$ python -q
>>> import numpy as np
>>> from numpy import linalg as LA
>>> np.set_printoptions(precision=3, suppress=True, linewidth=140, legacy="1.25")
>>> tidy = lambda a: np.round(a, 3) + 0
>>> E = np.array([[25, 25, 10], [25, 25, 10], [10, 10, 4]])
>>> # rows and columns are dependent
>>> ev, vecs = LA.eigh(E)
>>> tidy(LA.eigvalsh(E @ E))
array([   0.,    0., 2916.])
>>> ev.sum(), np.trace(E)
(54.0, 54)
>>> r0, g = E[2], E[0]
>>> r0 @ g
540
>>> pr = (r0 @ g) / (r0 @ r0) * r0
>>> np.outer(r0, g)
array([[250, 250, 100],
       [250, 250, 100],
       [100, 100,  40]])
>>> pr
array([25., 25., 10.])
>>> tidy(LA.norm(r0 + g) ** 2 + LA.norm(r0 - g) ** 2)
3132.0
>>> g - pr
array([0., 0., 0.])
>>> LA.matrix_rank(np.outer(r0, g))
1
>>> r = LA.matrix_rank(E)
>>> r
1
>>> N = LA.svd(E)[2][r:].T
>>> tidy(E @ N)
array([[0., 0.],
       [0., 0.],
       [0., 0.]])
>>> N.shape
(3, 2)
>>> [int(LA.matrix_rank(E[:i])) for i in range(1, len(E) + 1)]
[1, 1, 1]
>>> [int(LA.matrix_rank(np.delete(E, i, axis=0))) for i in range(3)]
[1, 1, 1]
>>> tidy(N @ N.T)
array([[ 0.537, -0.463, -0.185],
       [-0.463,  0.537, -0.185],
       [-0.185, -0.185,  0.926]])
>>> E @ E
array([[1350, 1350,  540],
       [1350, 1350,  540],
       [ 540,  540,  216]])
>>> X = np.load("layer17.npy")
>>> X
array([[ 1. , -0.6,  0.1],
       [ 1.3, -1.2, -2. ],
       [-0.5,  0.2, -1.6],
       [-0.5,  0.6,  0.3],
       [ 1.5,  0.1,  1. ],
       [ 0. ,  0.3,  0.7],
       [-0.9,  0.2,  0.7],
       [ 0.5,  1.2,  0. ],
       [-0.8, -0.8, -0.5],
       [-2.1,  0. ,  0.3],
       [-1. , -1.2,  0.1],
       [ 1.3,  1.6, -0.1],
       [ 1. ,  0. ,  1.2],
       [-1.1,  0.6,  0.2],
       [-0.3, -1. , -0.9],
       [ 4. , -2. ,  7.5],
       [-0.1,  0.6, -0.9],
       [ 0.2,  0.8,  0.1],
       [ 1.8,  0.3, -0.4],
       [-1.6, -0.3,  0.1]])
>>> # row 15 is much longer than the rest
>>> x0 = np.array([0, 3, 3])
>>> target = X @ x0
>>> tidy(LA.lstsq(X, target)[0])
array([0., 3., 3.])
>>> tidy(target)
array([-1.5, -9.6, -4.2,  2.7,  3.3,  3. ,  2.7,  3.6, -3.9,  0.9, -3.3,  4.5,  3.6,  2.4, -5.7, 16.5, -0.9,  2.7, -0.3, -0.6])
>>> tidy(LA.solve(X.T @ X, X.T @ target))
array([0., 3., 3.])
>>> rng = np.random.default_rng(42)
>>> target = target + 0.02 * rng.normal(size=20)
>>> tidy(target)
array([-1.494, -9.621, -4.185,  2.719,  3.261,  2.974,  2.703,  3.594, -3.9  ,  0.883, -3.282,  4.516,  3.601,  2.423, -5.691, 16.483,
       -0.893,  2.681, -0.282, -0.601])
>>> b, *_ = LA.lstsq(X, target)
>>> b.round()
array([-0.,  3.,  3.])
>>> [round(float(LA.norm(LA.solve(X.T @ X + lam * np.eye(3), X.T @ target))), 2) for lam in (0, 1, 10, 100)]
[4.24, 3.99, 2.77, 1.04]
>>> feats = np.array([[2, 2, 0], [1, 0, 1], [0, 2, 0]])
>>> feats
array([[2, 2, 0],
       [1, 0, 1],
       [0, 2, 0]])
>>> q, r_ = LA.qr(feats)
>>> tidy(q.T @ q)
array([[1., 0., 0.],
       [0., 1., 0.],
       [0., 0., 1.]])
>>> tidy(np.trace(q @ q.T))
3.0
>>> q.shape, r_.shape
((3, 3), (3, 3))
>>> tidy(r_)
array([[-2.236, -1.789, -0.447],
       [ 0.   ,  2.191, -0.365],
       [ 0.   ,  0.   ,  0.816]])
>>> data = np.loadtxt("data.csv", delimiter=",")
>>> data
array([[12., -6.,  9.],
       [ 4., -2.,  3.],
       [12., -6.,  9.],
       [ 0.,  0.,  0.]])
>>> # rows 0 and 2 are equal
>>> U, sigma, Vh = LA.svd(data)
>>> np.argmax(sigma[:-1] / (sigma[1:] + 1e-6)) + 1
1
>>> tidy(sigma)
array([23.473,  0.   ,  0.   ])
>>> Y = U[:, :1] @ np.diag(sigma[:1]) @ Vh[:1]
>>> tidy(np.abs(data - Y).max())
0.0
>>> tidy(Y)
array([[12., -6.,  9.],
       [ 4., -2.,  3.],
       [12., -6.,  9.],
       [ 0.,  0.,  0.]])
>>> tidy(LA.norm(data - Y) / LA.norm(data))
0.0
>>> F = np.loadtxt("sample12.csv", delimiter=",")
>>> tidy(F)
array([[ 0.866,  0.5  ,  0.   ],
       [-0.5  ,  0.866,  0.   ],
       [ 0.   ,  0.   ,  1.   ]])
>>> # orthonormal columns
>>> hat = np.triu(np.array([[-2, -1, 0], [-2, -1, 2], [-3, 2, 1]]), 1) + np.eye(3)
>>> Y = hat @ F @ LA.inv(hat)
>>> tidy(Y)
array([[ 1.366,  1.   , -2.   ],
       [-0.5  ,  0.366,  1.268],
       [ 0.   ,  0.   ,  1.   ]])
>>> tidy(LA.det(Y))
1.0
>>> tidy(np.trace(Y)), tidy(np.trace(F))
(2.732, 2.732)
>>> tidy(hat @ F - F @ hat)
array([[ 0.5  ,  0.   , -1.   ],
       [ 0.   , -0.5  ,  0.268],
       [ 0.   ,  0.   ,  0.   ]])
>>> A = np.array([[8.1, 1.0, 9.0, 4.0],
...     [4.0, 3.1, 2.0, 5.0],
...     [5.0, 0.0, 6.1, 2.0],
...     [8.0, 1.0, 9.0, 4.1]])
>>> q, r_ = LA.qr(A)
>>> np.trace(q @ q.T)
4.0
>>> tidy(abs(r_[0, 0])), tidy(LA.norm(A[:, 0]))
(13.062, 13.062)
>>> tidy(r_)
array([[-13.062,  -2.182, -14.041,  -7.288],
       [  0.   ,  -2.617,   2.459,  -2.941],
       [  0.   ,   0.   ,   0.111,  -0.031],
       [  0.   ,   0.   ,   0.   ,   0.194]])
>>> tidy(q @ r_)
array([[8.1, 1. , 9. , 4. ],
       [4. , 3.1, 2. , 5. ],
       [5. , 0. , 6.1, 2. ],
       [8. , 1. , 9. , 4.1]])
>>> q.shape, r_.shape
((4, 4), (4, 4))
